$ ipython --no-banner

In [1]: import numpy as np

In [2]: np.set_printoptions(suppress=True, linewidth=200)

In [3]: K = np.loadtxt("run9.csv", delimiter=",")

In [4]: K
Out[4]: 
array([[-1. ,  0. ,  1.5],
       [ 0.7,  0.2,  0.1],
       [ 0.6, -0.1, -0.6],
       [ 2. ,  8. , -2. ],
       [ 0.2, -1. , -0.4],
       [-0.1,  0.1,  0.3],
       [ 0.1, -0.4,  0. ],
       [ 0.2,  0.3, -0.9],
       [ 0.1, -0.1, -0.1],
       [-1. ,  1.9,  0.3],
       [-0.6,  0.7,  0.1],
       [ 0.1, -1. , -0.2],
       [ 0.7,  0.5, -0.6],
       [-0.4, -1.4, -1.5],
       [-0.1,  1.2, -1. ],
       [-0.4,  0.7,  1.6],
       [ 1.8,  1.6,  1.6],
       [ 0.2, -0.8, -1.9],
       [-1.3, -0.2, -0.1],
       [ 1.6,  0.2, -1.5],
       [-0.1, -0.5, -0.5],
       [ 1.1, -0.8,  0.7],
       [ 0.3, -0.5, -0.3],
       [ 0.3, -0.1, -0.9]])

In [5]: B = K / np.linalg.norm(K, axis=1, keepdims=True)

In [6]: gram = B @ B.T

In [7]: (gram - 2 * np.eye(24)).round(6).argmax(axis=1)
Out[7]: array([ 5, 16, 19, 14, 11, 15, 11, 23, 22, 10,  9,  4, 19, 20,  3,  5,  1, 23, 10,  2, 13,  6,  8, 17])

In [8]: labels = K[:, 1] > np.median(K[:, 1])

In [9]: r0 = K[labels].mean(axis=0) - K[~labels].mean(axis=0)

In [10]: round((((K - K.mean(axis=0)) @ r0 > 0) == labels).mean(), 3)
Out[10]: np.float64(0.792)

In [11]: r0.round(3)
Out[11]: array([0.217, 1.858, 0.442])

In [12]: labels.astype(int)
Out[12]: array([1, 1, 0, 1, 0, 1, 0, 1, 0, 1, 1, 0, 1, 0, 1, 1, 1, 0, 0, 1, 0, 0, 0, 0])

In [13]: rng = np.random.default_rng(384674)

In [14]: B = K + rng.integers(-2, 3, (24, 1)) @ rng.integers(-2, 3, (1, 3))

In [15]: B.round(3)
Out[15]: 
array([[-5. , -2. , -0.5],
       [ 0.7,  0.2,  0.1],
       [ 0.6, -0.1, -0.6],
       [ 4. ,  9. , -1. ],
       [ 2.2,  0. ,  0.6],
       [-2.1, -0.9, -0.7],
       [ 4.1,  1.6,  2. ],
       [ 4.2,  2.3,  1.1],
       [ 2.1,  0.9,  0.9],
       [ 1. ,  2.9,  1.3],
       [ 3.4,  2.7,  2.1],
       [ 0.1, -1. , -0.2],
       [-1.3, -0.5, -1.6],
       [-0.4, -1.4, -1.5],
       [-0.1,  1.2, -1. ],
       [-2.4, -0.3,  0.6],
       [ 5.8,  3.6,  3.6],
       [ 0.2, -0.8, -1.9],
       [ 0.7,  0.8,  0.9],
       [ 3.6,  1.2, -0.5],
       [ 1.9,  0.5,  0.5],
       [ 1.1, -0.8,  0.7],
       [ 2.3,  0.5,  0.7],
       [ 4.3,  1.9,  1.1]])

In [16]: np.linalg.matrix_rank(B - K, tol=1e-8)
Out[16]: np.int64(1)

In [17]: np.round(B - K, 3)
Out[17]: 
array([[-4., -2., -2.],
       [ 0.,  0.,  0.],
       [ 0.,  0.,  0.],
       [ 2.,  1.,  1.],
       [ 2.,  1.,  1.],
       [-2., -1., -1.],
       [ 4.,  2.,  2.],
       [ 4.,  2.,  2.],
       [ 2.,  1.,  1.],
       [ 2.,  1.,  1.],
       [ 4.,  2.,  2.],
       [ 0.,  0.,  0.],
       [-2., -1., -1.],
       [ 0.,  0.,  0.],
       [ 0.,  0.,  0.],
       [-2., -1., -1.],
       [ 4.,  2.,  2.],
       [ 0.,  0.,  0.],
       [ 2.,  1.,  1.],
       [ 2.,  1.,  1.],
       [ 2.,  1.,  1.],
       [ 0.,  0.,  0.],
       [ 2.,  1.,  1.],
       [ 4.,  2.,  2.]])

In [18]: Xc = K - K.mean(axis=0)

In [19]: Uu, sv, Vh = np.linalg.svd(Xc, full_matrices=False)

In [20]: np.round(Vh[0] * np.sign(Vh[0, np.abs(Vh[0]).argmax()]), 3)
Out[20]: array([ 0.227,  0.964, -0.139])

In [21]: np.abs(Vh[0]).argmax()
Out[21]: np.int64(1)

In [22]: np.abs(Uu[:, 0]).argmax()
Out[22]: np.int64(3)

In [23]: np.linalg.matrix_rank(Xc)
Out[23]: np.int64(3)

In [24]: np.round(sv ** 2 / (sv ** 2).sum(), 3)
Out[24]: array([0.703, 0.195, 0.103])

In [25]: sv.round(3)
Out[25]: array([8.969, 4.718, 3.426])

In [26]: Xc = K - K.mean(axis=0)

In [27]: vecs = np.linalg.svd(Xc)[2][:1]

In [28]: B = Xc - Xc @ vecs.T @ vecs

In [29]: np.round(np.cov(Xc @ vecs.T, rowvar=False), 3)
Out[29]: np.float64(3.497)

In [30]: np.round((Xc @ vecs.T).std(axis=0), 3)
Out[30]: array([1.831])

In [31]: E = np.array([[-1, 1, 3, -2, -3],
    ...:     [-1, 3, 0, 2, 3],
    ...:     [-1, -1, -2, 2, 0],
    ...:     [2, 1, -2, 0, -1],
    ...:     [1, -3, 0, 2, -2]])

In [32]: E
Out[32]: 
array([[-1,  1,  3, -2, -3],
       [-1,  3,  0,  2,  3],
       [-1, -1, -2,  2,  0],
       [ 2,  1, -2,  0, -1],
       [ 1, -3,  0,  2, -2]])

In [33]: x = np.array([1, 0, 1, 1, 1])

In [34]: np.linalg.norm(E @ x) <= np.linalg.norm(E, 2) * np.linalg.norm(x) + 1e-9
Out[34]: np.True_

In [35]: (E * x).sum(axis=1)
Out[35]: array([-3,  4, -1, -1,  1])

In [36]: E @ np.ones(5)
Out[36]: array([-2.,  7., -2.,  0., -2.])

In [37]: (E @ x).argmax()
Out[37]: np.int64(1)

In [38]: E @ (2 * x)
Out[38]: array([-6,  8, -2, -2,  2])

In [39]: E @ np.eye(5)[1]
Out[39]: array([ 1.,  3., -1.,  1., -3.])

In [40]: r0, r1 = E[3], E[0]

In [41]: r0 @ r0
Out[41]: np.int64(10)

In [42]: p = (r0 @ r1) / (r0 @ r0) * r0

In [43]: p
Out[43]: array([-0.8, -0.4,  0.8, -0. ,  0.4])

In [44]: np.round((r1 - p) @ r0, 3)
Out[44]: np.float64(-0.0)

In [45]: labels = rng.permutation(5)

In [46]: labels
Out[46]: array([2, 0, 1, 4, 3])

In [47]: B = E[labels][:, labels]

In [48]: np.allclose(B, E)
Out[48]: False

In [49]: B
Out[49]: 
array([[-2, -1, -1,  0,  2],
       [ 3, -1,  1, -3, -2],
       [ 0, -1,  3,  3,  2],
       [ 0,  1, -3, -2,  2],
       [-2,  2,  1, -1,  0]])

In [50]: np.round(np.sort(np.abs(np.linalg.eigvals(B))), 3)
Out[50]: array([2.561, 2.561, 2.984, 4.453, 4.453])

In [51]: B = E / np.linalg.norm(E, axis=1, keepdims=True)

In [52]: gram = B @ B.T

In [53]: gram.round(3)
Out[53]: 
array([[ 1.   , -0.383, -0.645, -0.258, -0.096],
       [-0.383,  1.   ,  0.132, -0.132, -0.59 ],
       [-0.645,  0.132,  1.   ,  0.1  ,  0.447],
       [-0.258, -0.132,  0.1  ,  1.   ,  0.075],
       [-0.096, -0.59 ,  0.447,  0.075,  1.   ]])

In [54]: (np.abs(gram) > 0.9).astype(int)
Out[54]: 
array([[1, 0, 0, 0, 0],
       [0, 1, 0, 0, 0],
       [0, 0, 1, 0, 0],
       [0, 0, 0, 1, 0],
       [0, 0, 0, 0, 1]])

In [55]: vals, vecs = np.linalg.eigh(gram)

In [56]: x = np.array([3, 2, 0, 3, 3])

In [57]: np.round(vecs * np.abs(vals) @ vecs.T, 3)
Out[57]: 
array([[ 1.   , -0.383, -0.645, -0.258, -0.096],
       [-0.383,  1.   ,  0.132, -0.132, -0.59 ],
       [-0.645,  0.132,  1.   ,  0.1  ,  0.447],
       [-0.258, -0.132,  0.1  ,  1.   ,  0.075],
       [-0.096, -0.59 ,  0.447,  0.075,  1.   ]])

In [58]: np.round(np.linalg.eigvalsh(gram[1:, 1:]), 3)
Out[58]: array([0.186, 0.967, 1.127, 1.719])

In [59]: np.round(vecs * np.maximum(vals, 0) @ vecs.T, 3)
Out[59]: 
array([[ 1.   , -0.383, -0.645, -0.258, -0.096],
       [-0.383,  1.   ,  0.132, -0.132, -0.59 ],
       [-0.645,  0.132,  1.   ,  0.1  ,  0.447],
       [-0.258, -0.132,  0.1  ,  1.   ,  0.075],
       [-0.096, -0.59 ,  0.447,  0.075,  1.   ]])

In [60]: np.round(np.abs(gram).sum(axis=1).max(), 3), round(float(np.abs(vals).max()), 3)
Out[60]: (np.float64(2.383), 1.906)

In [61]: feats = np.array([[-1.0, 1.0, 0.0, 0.0, 0.0],
    ...:     [0.0, -1.0, 1.0, 0.0, 0.0],
    ...:     [0.0, 0.0, -1.0, 1.0, 0.0],
    ...:     [0.0, 0.0, 0.0, -1.0, 1.0],
    ...:     [0.0, 0.0, 0.0, 0.0, -1.0]])

In [62]: # triangular

In [63]: B = feats[0, 0] * feats[1:] - np.outer(feats[1:, 0], feats[0])

In [64]: B
Out[64]: 
array([[ 0.,  1., -1., -0., -0.],
       [ 0., -0.,  1., -1., -0.],
       [ 0., -0., -0.,  1., -1.],
       [ 0., -0., -0., -0.,  1.]])

In [65]: np.linalg.matrix_rank(B), np.linalg.matrix_rank(feats)
Out[65]: (np.int64(4), np.int64(5))

In [66]: t = np.radians(15)

In [67]: Rm = np.eye(5)

In [68]: Rm[0, 0] = Rm[1, 1] = np.cos(t)

In [69]: Rm[0, 1], Rm[1, 0] = -np.sin(t), np.sin(t)

In [70]: Rm.round(3)
Out[70]: 
array([[ 0.966, -0.259,  0.   ,  0.   ,  0.   ],
       [ 0.259,  0.966,  0.   ,  0.   ,  0.   ],
       [ 0.   ,  0.   ,  1.   ,  0.   ,  0.   ],
       [ 0.   ,  0.   ,  0.   ,  1.   ,  0.   ],
       [ 0.   ,  0.   ,  0.   ,  0.   ,  1.   ]])

In [71]: B = feats @ Rm.T

In [72]: round(float(np.linalg.det(Rm)), 3), round(float(np.trace(Rm)), 3)
Out[72]: (1.0, 4.932)

In [73]: np.round(np.abs(B - feats).max(axis=0), 3)
Out[73]: array([0.259, 0.293, 0.   , 0.   , 0.   ])

In [74]: np.allclose(np.linalg.norm(feats, axis=1), np.linalg.norm(B, axis=1))
Out[74]: True

In [75]: r0 = np.array([-1, -3, -1, 3, 1])

In [76]: B = feats + np.outer(r0, np.eye(5)[1])

In [77]: B
Out[77]: 
array([[-1.,  0.,  0.,  0.,  0.],
       [ 0., -4.,  1.,  0.,  0.],
       [ 0., -1., -1.,  1.,  0.],
       [ 0.,  3.,  0., -1.,  1.],
       [ 0.,  1.,  0.,  0., -1.]])

In [78]: np.linalg.matrix_rank(B - feats)
Out[78]: np.int64(1)

In [79]: round(float(np.linalg.det(B) / np.linalg.det(feats)), 3), np.round(1 + np.linalg.solve(feats, r0)[1], 3)
Out[79]: (1.0, np.float64(1.0))

In [80]: np.round(np.abs(np.linalg.svd(B)[2][-1]), 3)
Out[80]: array([0.   , 0.163, 0.617, 0.741, 0.208])

In [81]: np.linalg.cond(B) > 100
Out[81]: np.False_

In [82]: labels = rng.permutation(5)

In [83]: labels
Out[83]: array([0, 1, 3, 4, 2])

In [84]: B = feats[labels][:, labels]

In [85]: np.round(np.linalg.det(B), 3), np.round(np.linalg.det(feats[labels]), 3)
Out[85]: (np.float64(-1.0), np.float64(-1.0))

In [86]: np.round(np.sort(np.abs(np.linalg.eigvals(B))), 3)
Out[86]: array([1., 1., 1., 1., 1.])

In [87]: X = np.load("data.npy")

In [88]: X
Out[88]: 
array([[6., 1., 1., 1., 1.],
       [1., 6., 1., 1., 1.],
       [1., 1., 6., 1., 1.],
       [1., 1., 1., 6., 1.],
       [1., 1., 1., 1., 6.]])

In [89]: B = X / np.sqrt((X ** 2).mean(axis=1, keepdims=True))

In [90]: X - X.mean(axis=1, keepdims=True)
Out[90]: 
array([[ 4., -1., -1., -1., -1.],
       [-1.,  4., -1., -1., -1.],
       [-1., -1.,  4., -1., -1.],
       [-1., -1., -1.,  4., -1.],
       [-1., -1., -1., -1.,  4.]])

In [91]: B[1].round(3)
Out[91]: array([0.354, 2.121, 0.354, 0.354, 0.354])

In [92]: x = np.ones(5)

In [93]: for _ in range(5):
    ...:     x = X @ x
    ...:     x /= np.linalg.norm(x)
    ...:     print(round(x @ X @ x, 3))
    ...: 
10.0
10.0
10.0
10.0
10.0

In [94]: np.round(np.linalg.eigvalsh(X)[-1], 3)
Out[94]: np.float64(10.0)

In [95]: x.round(3)
Out[95]: array([0.447, 0.447, 0.447, 0.447, 0.447])
